% python3 -q
>>> import numpy as np
>>> np.set_printoptions(precision=1, suppress=True, linewidth=140, sign=" ")
>>> E = np.array([[-2, 0, -2, -2, -3, -1],
...     [0, -1, -1, 1, 1, -3],
...     [0, 0, 1, 1, 0, 2],
...     [0, 0, 0, 2, -3, 0],
...     [0, 0, 0, 0, 0, 2],
...     [0, 0, 0, 0, 0, 3]])
>>> E
array([[-2,  0, -2, -2, -3, -1],
       [ 0, -1, -1,  1,  1, -3],
       [ 0,  0,  1,  1,  0,  2],
       [ 0,  0,  0,  2, -3,  0],
       [ 0,  0,  0,  0,  0,  2],
       [ 0,  0,  0,  0,  0,  3]])
>>> # triangular, det is the product of the diagonal
>>> Uu, s, vt = np.linalg.svd(E)
>>> s.round(1) + 0
array([ 5.6,  4.8,  3.4,  1.4,  0.6,  0. ])
>>> np.argmax(s[:-1] / (s[1:] + 1e-6)) + 1
np.int64(5)
>>> M2 = Uu[:, :5] @ np.diag(s[:5]) @ vt[:5]
>>> M2.round(1) + 0
array([[-2.,  0., -2., -2., -3., -1.],
       [ 0., -1., -1.,  1.,  1., -3.],
       [ 0.,  0.,  1.,  1.,  0.,  2.],
       [ 0.,  0.,  0.,  2., -3.,  0.],
       [ 0.,  0.,  0.,  0.,  0.,  2.],
       [ 0.,  0.,  0.,  0.,  0.,  3.]])
>>> rng = np.random.default_rng(88)
>>> M2 = E + rng.integers(-2, 3, (6, 5)) @ rng.integers(-2, 3, (5, 6))
>>> M2
array([[ -2,  -2,   0,  -3,  -6,   1],
       [  0,   2,  -1,  -1,  -8,  -5],
       [ -5,   0,   7,  -3,   3,   6],
       [  4,  -1,  -4,   6,   2,   0],
       [  4,  -5,  -6,   7,   2,   2],
       [  4, -11,  -6,   7,  -4,  -3]])
>>> np.round(np.linalg.svd(M2 - E, compute_uv=False), 1) + 0
array([ 21.5,  12.7,   7.9,   3.6,   1.6,   0. ])
>>> M2 - E
array([[  0,  -2,   2,  -1,  -3,   2],
       [  0,   3,   0,  -2,  -9,  -2],
       [ -5,   0,   6,  -4,   3,   4],
       [  4,  -1,  -4,   4,   5,   0],
       [  4,  -5,  -6,   7,   2,   0],
       [  4, -11,  -6,   7,  -4,  -6]])
>>> W1 = np.array([[6, 0, 9], [5, 1, 2], [4, 3, 2], [1, 7, 4], [4, 5, 3], [5, 5, 7]])
>>> b = np.array([2, 2, 1])
>>> H = np.maximum(M2 @ W1 + b, 0)
>>> (H > 0).mean(axis=0)
array([ 0.5,  0.5,  0.5])
>>> (H > 0).astype(int)
array([[ 0,  0,  0],
       [ 0,  0,  0],
       [ 1,  1,  1],
       [ 1,  1,  1],
       [ 1,  1,  1],
       [ 0,  0,  0]])
>>> W2 = np.array([[0, -2], [-3, -2], [-1, 1]])
>>> H @ W2
array([[   0,    0],
       [   0,    0],
       [-150, -163],
       [-180,  -63],
       [-207,  -37],
       [   0,    0]])
>>> W1 @ W2
array([[ -9,  -3],
       [ -5, -10],
       [-11, -12],
       [-25, -12],
       [-18, -15],
       [-22, -13]])
>>> r0 = np.array([1, 0, 1, 1])
>>> feats = np.array([np.roll(r0, i) for i in range(4)])
>>> feats
array([[ 1,  0,  1,  1],
       [ 1,  1,  0,  1],
       [ 1,  1,  1,  0],
       [ 0,  1,  1,  1]])
>>> W1 = np.array([[-4, -3, 4, 1, 4, 5],
...     [-3, 5, 0, -4, 3, 2],
...     [-5, -1, 2, 2, -5, -3],
...     [2, -5, 5, 0, -5, 5]])
>>> b = np.array([-5, 6, 1, 2, -4, 6])
>>> H = np.maximum(feats @ W1 + b, 0)
>>> (H > 0).astype(int)
array([[ 0,  0,  1,  1,  0,  1],
       [ 0,  1,  1,  0,  0,  1],
       [ 0,  1,  1,  1,  0,  1],
       [ 0,  1,  1,  0,  0,  1]])
>>> H
array([[  0,   0,  12,   5,   0,  13],
       [  0,   3,  10,   0,   0,  18],
       [  0,   7,   7,   1,   0,  10],
       [  0,   5,   8,   0,   0,  10]])
>>> np.linalg.matrix_rank(H)
np.int64(4)
>>> W2 = np.array([[2, 0], [0, 3], [0, 2], [0, -2], [-2, -3], [1, -2]])
>>> H @ W2
array([[ 13, -12],
       [ 18,  -7],
       [ 10,  13],
       [ 10,  11]])
>>> W1 @ W2
array([[-11, -25],
       [-10,  10],
       [ -3,  18],
       [ 19,   0]])
>>> J = np.load("m.npy")
>>> J
array([[ 29,   1, -17],
       [  1,  27, -12],
       [-17, -12,  19]])
>>> # symmetric
>>> w, evecs = np.linalg.eigh(J)
>>> x = np.array([0, 2, -5])
>>> np.linalg.eigvalsh(J[1:, 1:])
array([ 10.4,  35.6])
>>> np.round(np.abs(np.linalg.eigvals(J)).max(), 1)
np.float64(45.6)
>>> np.linalg.matrix_power(J, 2)
array([[1131,  260, -828],
       [ 260,  874, -569],
       [-828, -569,  794]])
>>> np.sort(np.abs(np.linalg.eigvals(J)))
array([  2.7,  26.7,  45.6])
>>> J @ J
array([[1131,  260, -828],
       [ 260,  874, -569],
       [-828, -569,  794]])
>>> np.trace(J)
np.int64(75)
>>> r0 = np.array([-8, 6, -8])
>>> np.polyval(r0, J[1])
array([  -10, -5678, -1232])
>>> np.array([np.convolve(row, r0, "same") for row in J])
array([[ 166,  -90, -110],
       [-210,  250, -288],
       [  -6,  -88,  210]])
>>> np.convolve(J[1], r0)
array([  -8, -210,  250, -288,   96])
>>> w, evecs = np.linalg.eigh(J)
>>> evecs @ np.diag(w) @ evecs.T
array([[ 29.,   1., -17.],
       [  1.,  27., -12.],
       [-17., -12.,  19.]])
>>> np.linalg.eigvalsh(J + 2 * np.eye(3))
array([  4.7,  28.7,  47.6])
>>> np.unique(w.round(6) + 0, return_counts=True)[1]
array([ 1,  1,  1])
>>> np.round(evecs.T @ J @ evecs, 1) + 0
array([[  2.7,   0. ,   0. ],
       [  0. ,  26.7,   0. ],
       [  0. ,   0. ,  45.6]])
>>> np.abs(evecs[:, -1]).round(6).argmax()
np.int64(0)
>>> w
array([  2.7,  26.7,  45.6])
>>> mat = np.load("arr.npy")
>>> mat
array([[ 0.6, -0.2,  2.6, -0.3,  1.8],
       [-1.3,  0.1, -5.2, -1.5, -1. ],
       [ 1.1,  1.8,  4.5, -0.2, -1.4],
       [-1.1,  0.5, -4.3,  1.2, -0.2],
       [ 2.4,  1.4,  9.8, -0.7,  0.6],
       [ 1.5,  1. ,  6.4,  2.2, -0.6],
       [ 2.5,  0.3, 10.2,  0.1, -0.4],
       [ 0. , -0.7,  0.1,  1.6,  1.5],
       [-0.4, -0.3, -1.7,  0.2, -0.1],
       [-0.8,  1.1, -3.4,  2.5, -1.3],
       [ 1. ,  0.5,  4.2,  0.4, -1.2],
       [-0.9, -1. , -3.3,  1. ,  0.4],
       [ 0.5,  1.5,  1.6,  0.4, -1.1],
       [-0.6,  0.3, -2.6, -1.6, -0.5],
       [ 0. ,  0.3, -0.2,  0. , -1.1],
       [ 1.4, -0.1,  5.9,  1.4, -0.7],
       [ 1.2,  0.3,  4.5,  0.3, -0.8],
       [ 1.3,  3. ,  5.2, -0.7, -0.6],
       [ 1. ,  0.6,  3.6, -0.6, -2.7],
       [-0.7,  0.8, -2.7,  1. , -1.2],
       [-1.8, -1.4, -7.3, -1.1, -0.1],
       [ 0.7, -0.1,  2.9,  0.5, -0.5]])
>>> # column 2 is much longer than the rest
>>> M2 = mat / np.linalg.norm(mat, axis=1)
Traceback (most recent call last):
  File "<python-input-60>", line 1, in <module>
    M2 = mat / np.linalg.norm(mat, axis=1)
         ~~~~^~~~~~~~~~~~~~~~~~~~~~~~~~~~~
ValueError: operands could not be broadcast together with shapes (22,5) (22,) 
>>> M2 = mat / np.linalg.norm(mat, axis=1, keepdims=True)
>>> gram = M2 @ M2.T
>>> (gram - 2 * np.eye(22)).round(6).argmax(axis=1)
array([  4,  13,  17,   8,   6,  15,  16,   0,  11,  19,  16,   8,   2,   1,  19,  21,  10,   2,   2,   9,   8,  15])
>>> gram[10]
array([ 0.6, -0.9,  1. , -0.9,  0.9,  1. ,  1. , -0.1, -0.9, -0.6,  1. , -0.9,  0.8, -0.8,  0.1,  1. ,  1. ,  0.9,  0.9, -0.7, -1. ,  1. ])
>>> hat = mat @ np.linalg.solve(mat.T @ mat, mat.T)
>>> np.round(np.linalg.eigvalsh(hat), 1) + 0
array([ 0.,  0.,  0.,  0.,  0.,  0.,  0.,  0.,  0.,  0.,  0.,  0.,  0.,  0.,  0.,  0.,  0.,  1.,  1.,  1.,  1.,  1.])
>>> round(np.trace(hat), 1)
np.float64(5.0)
>>> hat @ mat[:, 4]
array([ 1.8, -1. , -1.4, -0.2,  0.6, -0.6, -0.4,  1.5, -0.1, -1.3, -1.2,  0.4, -1.1, -0.5, -1.1, -0.7, -0.8, -0.6, -2.7, -1.2, -0.1, -0.5])
>>> np.allclose(hat @ hat, hat)
True
>>> x = np.array([2, -3, -2, -3, -2])
>>> np.linalg.norm(mat @ x) <= np.linalg.norm(mat, 2) * np.linalg.norm(x) + 1e-9
np.True_
>>> (mat @ x).argmax()
np.int64(20)
>>> np.sign((mat @ x).round(6))
array([-1.,  1., -1.,  1., -1., -1., -1., -1.,  1., -1., -1.,  1., -1.,  1.,  1., -1., -1., -1.,  1.,  1.,  1., -1.])
>>> Ac = mat - mat.mean(axis=0)
>>> evecs = np.linalg.svd(Ac)[2][:4]
>>> M2 = Ac - Ac @ evecs.T @ evecs
>>> np.diag(evecs.T @ evecs)
array([ 0.1,  1. ,  0.9,  1. ,  1. ])
>>> np.linalg.norm(M2, axis=1).round(6).argmax()
np.int64(12)
